% ipython --no-banner

In [1]: import numpy as np

In [2]: np.set_printoptions(precision=1, suppress=True, linewidth=200, sign=" ")

In [3]: rd = lambda a: np.round(a, 1) + 0

In [4]: K = np.load("out3.npy")

In [5]: K
Out[5]: 
array([[ -2.8,  -0.9,  -0.4],
       [ -1. ,  -1.6, -10.1],
       [ -3.7,  -0.8,   1. ],
       [ -2.7,   4.6,  18.7],
       [  4.3,  -7.9, -12.8],
       [ -1.7,  -7.5,  -3.1],
       [  6.6,  -3.5,  -2. ],
       [  0.4,   6. ,  18.5],
       [  3.1,  -6. ,  -9.2],
       [ -3.7,   0.9,   1.3]])

In [6]: u = np.array([-1, -1])

In [7]: rd(np.correlate(K[1], K[0], "full"))
Out[7]: array([  0.4,   1.5,   8.3,  13.6,  28.3])

In [8]: A2 = np.c_[K[:, :2] @ np.array([[2, 1], [1, 2]]), np.array([-8, -7, 8, 9, -4, -5, 6, 5, 7, -7])]

In [9]: rd(A2)
Out[9]: 
array([[ -6.5,  -4.6,  -8. ],
       [ -3.6,  -4.2,  -7. ],
       [ -8.2,  -5.3,   8. ],
       [ -0.8,   6.5,   9. ],
       [  0.7, -11.5,  -4. ],
       [-10.9, -16.7,  -5. ],
       [  9.7,  -0.4,   6. ],
       [  6.8,  12.4,   5. ],
       [  0.2,  -8.9,   7. ],
       [ -6.5,  -1.9,  -7. ]])

In [10]: np.linalg.matrix_rank(np.c_[K, A2])
Out[10]: np.int64(4)

In [11]: rd(np.linalg.norm(np.linalg.qr(K)[0].T @ A2, axis=0) ** 2 / ((A2 ** 2).sum(axis=0) + 1e-12))
Out[11]: array([ 1. ,  1. ,  0.4])

In [12]: rd(np.linalg.norm(A2 - K @ np.linalg.lstsq(K, A2)[0], axis=0))
Out[12]: array([  0. ,   0. ,  16.2])

In [13]: Xc = A2 - A2.mean(axis=0)

In [14]: Uu, sigma, VT = np.linalg.svd(Xc, full_matrices=False)

In [15]: rd(Xc.mean(axis=0))
Out[15]: array([ 0.,  0.,  0.])

In [16]: rd(VT[0] * np.sign(VT[0, np.abs(VT[0]).argmax()]))
Out[16]: array([ 0.5,  0.7,  0.5])

In [17]: rd(sigma)
Out[17]: array([ 31.6,  17.2,  13.8])

In [18]: (np.sign(Uu[:, 0]) == np.sign(Uu[0, 0])).astype(int)
Out[18]: array([ 1,  1,  1,  0,  1,  1,  0,  0,  0,  1])

In [19]: np.searchsorted(np.cumsum(sigma ** 2) / (sigma ** 2).sum(), 0.9) + 1
Out[19]: np.int64(3)

In [20]: J = np.array([[5.0, 1.0, 0.0], [0.0, 5.0, 1.0], [0.0, 0.0, 5.0]])

In [21]: # triangular: eigenvalues sit on the diagonal

In [22]: Q, R = np.linalg.qr(J)

In [23]: np.allclose(R.T @ R, J.T @ J)
Out[23]: True

In [24]: Q.shape, R.shape
Out[24]: ((3, 3), (3, 3))

In [25]: Q.T @ Q
Out[25]: 
array([[ 1.,  0.,  0.],
       [ 0.,  1.,  0.],
       [ 0.,  0.,  1.]])

In [26]: Q @ R
Out[26]: 
array([[ 5.,  1.,  0.],
       [ 0.,  5.,  1.],
       [ 0.,  0.,  5.]])

In [27]: np.abs(np.diag(R))
Out[27]: array([ 5.,  5.,  5.])

In [28]: np.trace(Q @ Q.T)
Out[28]: np.float64(3.0)

In [29]: evals, V = np.linalg.eig(J)

In [30]: np.prod(evals)
Out[30]: np.float64(125.0)

In [31]: rd(np.sort(np.linalg.eigvals(J.T)))
Out[31]: array([ 5.,  5.,  5.])

In [32]: rd(np.sort(np.linalg.eigvals(J @ J)))
Out[32]: array([ 25.,  25.,  25.])

In [33]: evals
Out[33]: array([ 5.,  5.,  5.])

In [34]: A2 = np.array([[5, 1], [1, 1]])

In [35]: cent = np.kron(A2, J)

In [36]: cent
Out[36]: 
array([[ 25.,   5.,   0.,   5.,   1.,   0.],
       [  0.,  25.,   5.,   0.,   5.,   1.],
       [  0.,   0.,  25.,   0.,   0.,   5.],
       [  5.,   1.,   0.,   5.,   1.,   0.],
       [  0.,   5.,   1.,   0.,   5.,   1.],
       [  0.,   0.,   5.,   0.,   0.,   5.]])

In [37]: x0 = np.array([1, 1, 1, -2, 0, 2])

In [38]: y = cent @ x0

In [39]: c, lr = np.zeros(6), 1 / np.linalg.norm(cent, 2) ** 2

In [40]: for i in range(25):
    ...:     c -= lr * cent.T @ (cent @ c - y)
    ...:     if i % 5 == 0: print(i, round(np.linalg.norm(cent @ c - y), 1))
    ...: 
0 11.4
5 9.7
10 8.9
15 8.2
20 7.6

In [41]: rd(c)
Out[41]: array([ 0.7,  1. ,  1.3, -0.6,  0.1,  0.9])

In [42]: rd(np.linalg.cond(cent))
Out[42]: np.float64(9.1)

In [43]: M = np.loadtxt("w.csv", delimiter=",")

In [44]: M
Out[44]: 
array([[ 11.,  -6., -15.],
       [ -6.,   6.,  10.],
       [-15.,  10.,  27.]])

In [45]: # symmetric

In [46]: evals, V = np.linalg.eigh(M)

In [47]: rd(V.T @ V)
Out[47]: 
array([[ 1.,  0.,  0.],
       [ 0.,  1.,  0.],
       [ 0.,  0.,  1.]])

In [48]: rd(np.abs(V[:, -1]))
Out[48]: array([ 0.5,  0.3,  0.8])

In [49]: rd(np.linalg.eigvalsh(M + -2 * np.eye(3)))
Out[49]: array([  0.,   0.,  38.])

In [50]: rd(evals)
Out[50]: array([  2.,   2.,  40.])

In [51]: rd(V.T @ M @ V)
Out[51]: 
array([[  2.,   0.,   0.],
       [  0.,   2.,   0.],
       [  0.,   0.,  40.]])

In [52]: np.abs(V[:, -1]).round(6).argmax()
Out[52]: np.int64(2)

In [53]: evals.sum(), np.trace(M)
Out[53]: (np.float64(44.0), np.float64(44.0))

In [54]: (evals > 1e-8).sum(), (evals < -1e-8).sum()
Out[54]: (np.int64(3), np.int64(0))

In [55]: np.unique(evals.round(6) + 0, return_counts=True)[1]
Out[55]: array([ 2,  1])

In [56]: ang = np.radians(180)

In [57]: R = np.eye(3)

In [58]: R[1, 1] = R[2, 2] = np.cos(ang)

In [59]: R[1, 2], R[2, 1] = -np.sin(ang), np.sin(ang)

In [60]: rd(R)
Out[60]: 
array([[ 1.,  0.,  0.],
       [ 0., -1.,  0.],
       [ 0.,  0., -1.]])

In [61]: A2 = M @ R.T

In [62]: rd(A2)
Out[62]: 
array([[ 11.,   6.,  15.],
       [ -6.,  -6., -10.],
       [-15., -10., -27.]])

In [63]: np.allclose(M @ M.T, A2 @ A2.T)
Out[63]: True

In [64]: np.allclose(np.linalg.norm(M, axis=1), np.linalg.norm(A2, axis=1))
Out[64]: True

In [65]: rd(np.linalg.det(R)), np.trace(R)
Out[65]: (np.float64(1.0), np.float64(-1.0))

In [66]: rd(np.linalg.det(M))
Out[66]: np.float64(160.0)

In [67]: (M - M.T) / 2
Out[67]: 
array([[ 0.,  0.,  0.],
       [ 0.,  0.,  0.],
       [ 0.,  0.,  0.]])

In [68]: rd(np.sort(np.abs(np.linalg.eigvals(M))))
Out[68]: array([  2.,   2.,  40.])

In [69]: M @ M
Out[69]: 
array([[ 382., -252., -630.],
       [-252.,  172.,  420.],
       [-630.,  420., 1054.]])

In [70]: np.linalg.determinant(M)
AttributeError: module 'numpy.linalg' has no attribute 'determinant'
